$ ipython --no-banner

In [1]: import numpy as np

In [2]: from numpy import linalg as LA

In [3]: np.set_printoptions(suppress=True, linewidth=160)

In [4]: def rd(a):
   ...:     return np.round(a, 3) + 0
   ...: 

In [5]: F = np.loadtxt("x.csv", delimiter=",")

In [6]: print(F)
[[-60.  -2.   0.  -5.   2.  -3.  -1.  -3.]
 [  2. -39.   5.   4.   4.  -1.  -1.  -5.]
 [  4.  -2. -64.   1.   1.   3.   1.   2.]
 [ -2.  -3.   4. -43.   0.   4.   2.   4.]
 [  4.  -4.   1.  -3.  23.   2.   3.   3.]
 [ -5.  -1.  -4.   1.   5.  -1.   3.  -4.]
 [ -2.   3.   4.  -5.  -2.  -4.  15.   2.]
 [ -1.   5.   3.   2.   1.  -5.  -5.  19.]]

In [7]: u = np.array([1, -1])

In [8]: print(np.array([np.convolve(row, u, "same") for row in F]))
[[-60.  58.   2.  -5.   7.  -5.   2.  -2.]
 [  2. -41.  44.  -1.   0.  -5.   0.  -4.]
 [  4.  -6. -62.  65.   0.   2.  -2.   1.]
 [ -2.  -1.   7. -47.  43.   4.  -2.   2.]
 [  4.  -8.   5.  -4.  26. -21.   1.   0.]
 [ -5.   4.  -3.   5.   4.  -6.   4.  -7.]
 [ -2.   5.   1.  -9.   3.  -2.  19. -13.]
 [ -1.   6.  -2.  -1.  -1.  -6.   0.  24.]]

In [9]: print(np.correlate(F[5], F[6], "full"))
[ -10.  -77.   -3.  -44.   68.   62.  -30.   17. -101.   46.    2.   19.   -5.  -18.    8.]

In [10]: print(np.polyval(u, F[5]))
[-6. -2. -5.  0.  4. -2.  2. -5.]

In [11]: print((F + F.T) / 2)
[[-60.    0.    2.   -3.5   3.   -4.   -1.5  -2. ]
 [  0.  -39.    1.5   0.5   0.   -1.    1.    0. ]
 [  2.    1.5 -64.    2.5   1.   -0.5   2.5   2.5]
 [ -3.5   0.5   2.5 -43.   -1.5   2.5  -1.5   3. ]
 [  3.    0.    1.   -1.5  23.    3.5   0.5   2. ]
 [ -4.   -1.   -0.5   2.5   3.5  -1.   -0.5  -4.5]
 [ -1.5   1.    2.5  -1.5   0.5  -0.5  15.   -1.5]
 [ -2.    0.    2.5   3.    2.   -4.5  -1.5  19. ]]

In [12]: LA.determinant(F)
---------------------------------------------------------------------------
AttributeError                            Traceback (most recent call last)
Cell In[12], line 1
----> 1 LA.determinant(F)

AttributeError: module 'numpy.linalg' has no attribute 'determinant'

In [13]: print(F @ F)
[[3634.  190.  -29.  497.  -98.  188.   49.  129.]
 [-158. 1452. -510. -351.  -63.  102.   69.  134.]
 [-517.  201. 4089. -136.  -26. -213.  -47.  -95.]
 [ 188.  264. -439. 1853.    8. -183.  -55.  -79.]
 [-165.   85.  -60.   18.  529.    0.  100.  122.]
 [ 303.   24.  264.  -65.   82.   27.   81.  -35.]
 [ 132.  -39. -181.  172.  -82.  -75.  190.   57.]
 [  98. -124. -101.   -3.   48.  -53. -179.  366.]]

In [14]: print(rd(np.abs(LA.eigvals(F)).max()))
65.035

In [15]: print(rd(LA.matrix_power(F, 2)))
[[3634.  190.  -29.  497.  -98.  188.   49.  129.]
 [-158. 1452. -510. -351.  -63.  102.   69.  134.]
 [-517.  201. 4089. -136.  -26. -213.  -47.  -95.]
 [ 188.  264. -439. 1853.    8. -183.  -55.  -79.]
 [-165.   85.  -60.   18.  529.    0.  100.  122.]
 [ 303.   24.  264.  -65.   82.   27.   81.  -35.]
 [ 132.  -39. -181.  172.  -82.  -75.  190.   57.]
 [  98. -124. -101.   -3.   48.  -53. -179.  366.]]

In [16]: rng = np.random.default_rng(553218)

In [17]: labels = rng.permutation(8)

In [18]: print(labels)
[5 3 0 7 1 4 2 6]

In [19]: A2 = F[labels][:, labels]

In [20]: print(np.trace(A2))
-150.0

In [21]: q, r_ = LA.qr(F)

In [22]: print(rd(q.T @ q))
[[1. 0. 0. 0. 0. 0. 0. 0.]
 [0. 1. 0. 0. 0. 0. 0. 0.]
 [0. 0. 1. 0. 0. 0. 0. 0.]
 [0. 0. 0. 1. 0. 0. 0. 0.]
 [0. 0. 0. 0. 1. 0. 0. 0.]
 [0. 0. 0. 0. 0. 1. 0. 0.]
 [0. 0. 0. 0. 0. 0. 1. 0.]
 [0. 0. 0. 0. 0. 0. 0. 1.]]

In [23]: print(np.allclose(r_.T @ r_, F.T @ F))
True

In [24]: print(rd(np.abs(np.diag(r_))))
[60.581 39.861 64.51  43.334 23.135  6.314 14.611  5.475]

In [25]: print(q.shape, r_.shape)
(8, 8) (8, 8)

In [26]: print(rd(abs(r_[0, 0])), rd(LA.norm(F[:, 0])))
60.581 60.581

In [27]: A = np.load("w.npy")

In [28]: print(A)
[[-0.7 -1.   2.   2. ]
 [-2.   0.3  0.   1. ]
 [ 1.   1.  -1.7 -1. ]
 [-1.  -1.   2.   2.3]]

In [29]: G = F.T @ F

In [30]: print(G)
[[3670.   18. -241.  389.  -38.  208.   30.  179.]
 [  18. 1589.  -52.  -13. -260.  -17.   38.  278.]
 [-241.  -52. 4179. -237.  -46. -206.  -25.  -53.]
 [ 389.  -13. -237. 1930.  -45. -155. -175. -160.]
 [ -38. -260.  -46.  -45.  580.   37.   44.   40.]
 [ 208.  -17. -206. -155.   37.   81.  -17.  -57.]
 [  30.   38.  -25. -175.   44.  -17.  275.  -50.]
 [ 179.  278.  -53. -160.   40.  -57.  -50.  444.]]

In [31]: print((F @ F.T).shape)
(8, 8)

In [32]: print(np.allclose(G, G.T))
True

In [33]: print(LA.matrix_rank(G))
8

In [34]: print(np.allclose(A, A.T))
False

In [35]: print((A - A.T) / 2)
[[ 0.   0.5  0.5  1.5]
 [-0.5  0.  -0.5  1. ]
 [-0.5  0.5  0.  -1.5]
 [-1.5 -1.   1.5  0. ]]

In [36]: print(rd(A @ A))
[[ 2.49  0.4  -0.8   0.2 ]
 [-0.2   1.09 -2.   -1.4 ]
 [-3.4  -1.4   2.89  2.4 ]
 [ 2.4   0.4  -0.8   0.29]]

In [37]: print(np.allclose(A @ A.T, A.T @ A))
False

In [38]: vec = np.array([3, 0, 1, 3, 0, 1, 1, 1])

In [39]: h = np.maximum(F @ vec, 0)

In [40]: print(np.flatnonzero(h > 1e-9))
[1 4 7]

In [41]: print(np.maximum(F @ vec, 0) - np.maximum(-F @ vec, 0))
[-202.   16.  -43. -121.   12.  -18.   -4.   15.]

In [42]: print(h)
[ 0. 16.  0.  0. 12.  0.  0. 15.]

In [43]: print(rd(np.tanh(F @ vec)))
[-1.     1.    -1.    -1.     1.    -1.    -0.999  1.   ]

In [44]: A2 = np.array([[1, -2, 0], [-1, 0, 0], [-2, -2, 3], [3, 3, 1]])

In [45]: print(LA.matrix_rank(np.vstack([A, A2.T])))
4

In [46]: print(rd(np.einsum("ik,kj->ij", A, A2)))
[[ 2.3  3.4  8. ]
 [ 0.7  7.   1. ]
 [ 0.4 -1.6 -6.1]
 [ 2.9  4.9  8.3]]

In [47]: print(np.vstack([A, A2.T]).shape)
(7, 4)

In [48]: print(LA.matrix_rank(A @ A2))
3

In [49]: print(rd(np.einsum("ik,kj->ji", A, A2)))
[[ 2.3  0.7  0.4  2.9]
 [ 3.4  7.  -1.6  4.9]
 [ 8.   1.  -6.1  8.3]]

In [50]: M = np.load("dump.npy")

In [51]: print(M)
[[-2  0  0]
 [ 0 -2  0]
 [ 0  0  2]]

In [52]: labels = rng.permutation(3)

In [53]: A2 = M[:, labels] * rng.choice([-1, 1], 3)

In [54]: print(A2)
[[ 0  0  2]
 [ 2  0  0]
 [ 0 -2  0]]

In [55]: U, _, VT = LA.svd(M.T @ A2)

In [56]: print(labels)
[1 2 0]

In [57]: print(U @ VT)
[[ 0.  0. -1.]
 [-1.  0.  0.]
 [ 0. -1.  0.]]

In [58]: print(rd(LA.lstsq(M, A2)[0]))
[[ 0.  0. -1.]
 [-1.  0.  0.]
 [ 0. -1.  0.]]

In [59]: arr = np.loadtxt("data.csv", delimiter=",")

In [60]: print(arr)
[[ 1.  0.  0.  0.  7.  0.]
 [ 0.  0.  0.  0. 15.  0.]
 [ 1.  0.  0.  0.  7.  0.]
 [10. 15.  1.  3.  0.  0.]
 [ 1.  0.  0.  0.  7.  0.]
 [ 1.  0.  0.  0.  7.  0.]
 [10. 15.  1.  3.  0.  0.]
 [ 4.  3.  0.  0.  0.  0.]
 [10. 15.  1.  3.  0.  0.]
 [13. 21.  2.  5.  0.  1.]
 [ 0.  0.  0.  0. 23.  0.]
 [ 1.  0.  0.  0.  7.  0.]
 [ 7.  9.  0.  1.  0.  0.]
 [ 0.  0.  0.  0. 23.  0.]
 [ 0.  0.  0.  0. 15.  0.]
 [ 4.  3.  0.  0.  0.  0.]
 [ 0.  0.  0.  0. 15.  0.]
 [ 7.  9.  0.  1.  0.  0.]
 [ 4.  3.  0.  0.  0.  0.]
 [ 1.  0.  0.  0.  7.  0.]]

In [61]: P = arr @ LA.solve(arr.T @ arr, arr.T)

In [62]: print(np.allclose(P @ P, P))
True

In [63]: print(rd(P @ arr[:, 3]))
[0. 0. 0. 3. 0. 0. 3. 0. 3. 5. 0. 0. 1. 0. 0. 0. 0. 1. 0. 0.]

In [64]: print(rd(LA.eigvalsh(P)))
[0. 0. 0. 0. 0. 0. 0. 0. 0. 0. 0. 0. 0. 0. 1. 1. 1. 1. 1. 1.]

In [65]: print(rd(np.trace(P)))
6.0
